$ python3 -q
>>> import numpy as np
>>> from numpy import linalg as LA
>>> np.set_printoptions(precision=2, suppress=True, linewidth=120)
>>> W0 = np.load("dump.npy")
>>> W0
array([[-1.6,  0.1, -1. ,  0.2,  1.1],
       [ 1. , -0.1, -0.2,  0.8, -1.4],
       [ 0.6, -0.6, -1.1, -1.7,  0.5],
       [-1.3, -1. ,  1.1,  0.6,  0.7],
       [-1. , -0.3,  0.5,  0.1, -1. ],
       [-0.7,  1.2,  0.7,  2.7, -1.3],
       [ 0. ,  1. ,  0.5, -0.5, -0.9]])
>>> x0 = np.array([0, 1, 1, -1, -2])
>>> rhs = W0 @ x0
>>> np.round(LA.lstsq(W0, rhs)[0], 2) + 0
array([ 0.,  1.,  1., -1., -2.])
>>> rhs
array([-3.3,  1.7, -1. , -1.9,  2.1,  1.8,  3.8])
>>> rng = np.random.default_rng(55585)
>>> rhs = rhs + 0.3 * rng.normal(size=7)
>>> rhs
array([-3.22,  1.59, -1.42, -2.37,  2.3 ,  1.82,  3.79])
>>> beta, *_ = LA.lstsq(W0, rhs)
>>> beta.round()
array([-0.,  1.,  1., -1., -2.])
>>> np.round(W0.T @ (rhs - W0 @ beta), 2) + 0
array([0., 0., 0., 0., 0.])
>>> [round(float(LA.norm(LA.solve(W0.T @ W0 + lam * np.eye(5), W0.T @ rhs))), 2) for lam in (0, 1, 10, 100)]
[2.74, 2.17, 0.98, 0.18]
>>> B = np.c_[W0[:, :4] @ np.array([[3, 0, 0, -3], [1, 1, 1, -2], [-2, 0, -1, -1], [0, 2, 1, 3]]), np.array([2, -2, 4, -2, -5, 2, 2])]
>>> B
array([[-2.7,  0.5,  1.3,  6.2,  2. ],
       [ 3.3,  1.5,  0.9, -0.2, -2. ],
       [ 3.4, -4. , -1.2, -4.6,  4. ],
       [-7.1,  0.2, -1.5,  6.6, -2. ],
       [-4.3, -0.1, -0.7,  3.4, -5. ],
       [-2.3,  6.6,  3.2,  7.1,  2. ],
       [ 0. ,  0. ,  0. , -4. ,  2. ]])
>>> np.round(LA.norm(B - W0 @ LA.lstsq(W0, B)[0], axis=0), 2) + 0
array([0.  , 0.  , 0.  , 0.  , 4.55])
>>> LA.matrix_rank(np.c_[W0, B])
np.int64(6)
>>> np.round(LA.lstsq(W0, B[:, 0])[0], 2) + 0
array([ 3.,  1., -2.,  0.,  0.])
>>> W1 = np.array([[8, -4, -7, 5, 5, -6],
...     [0, 9, 5, -2, 8, -9],
...     [-9, -5, 9, -6, 7, -5],
...     [9, 8, 5, -4, 7, 4],
...     [4, 6, -1, -7, 2, 3]])
>>> beta = np.array([3, 1, 1, 1, 0, 0])
>>> H = np.maximum(W0 @ W1 + beta, 0)
>>> (H > 0).mean(axis=0)
array([0.57, 0.43, 0.71, 0.57, 0.43, 0.57])
>>> C = np.array([[2, 2], [1, 2], [2, -2], [-2, -1], [0, -1], [-1, 2]])
>>> (H @ C).round(6).argmax(axis=1)
array([1, 1, 1, 0, 0, 0, 0])
>>> W1 @ C
array([[ -6,   0],
       [ 32, -16],
       [ 12, -57],
       [ 40,  29],
       [ 23,  33]])
>>> T = np.stack([W0, 4 * W0, W0[::-1]])
>>> LA.matrix_rank(T)
array([5, 5, 5])
>>> T.shape
(3, 7, 5)
>>> LA.norm(T, axis=(1, 2))
array([ 5.86, 23.44,  5.86])
>>> LA.matrix_rank(T.reshape(3, -1))
np.int64(2)
>>> np.einsum("bij,cij->bc", T, T)
array([[ 34.35, 137.4 ,   4.53],
       [137.4 , 549.6 ,  18.12],
       [  4.53,  18.12,  34.35]])
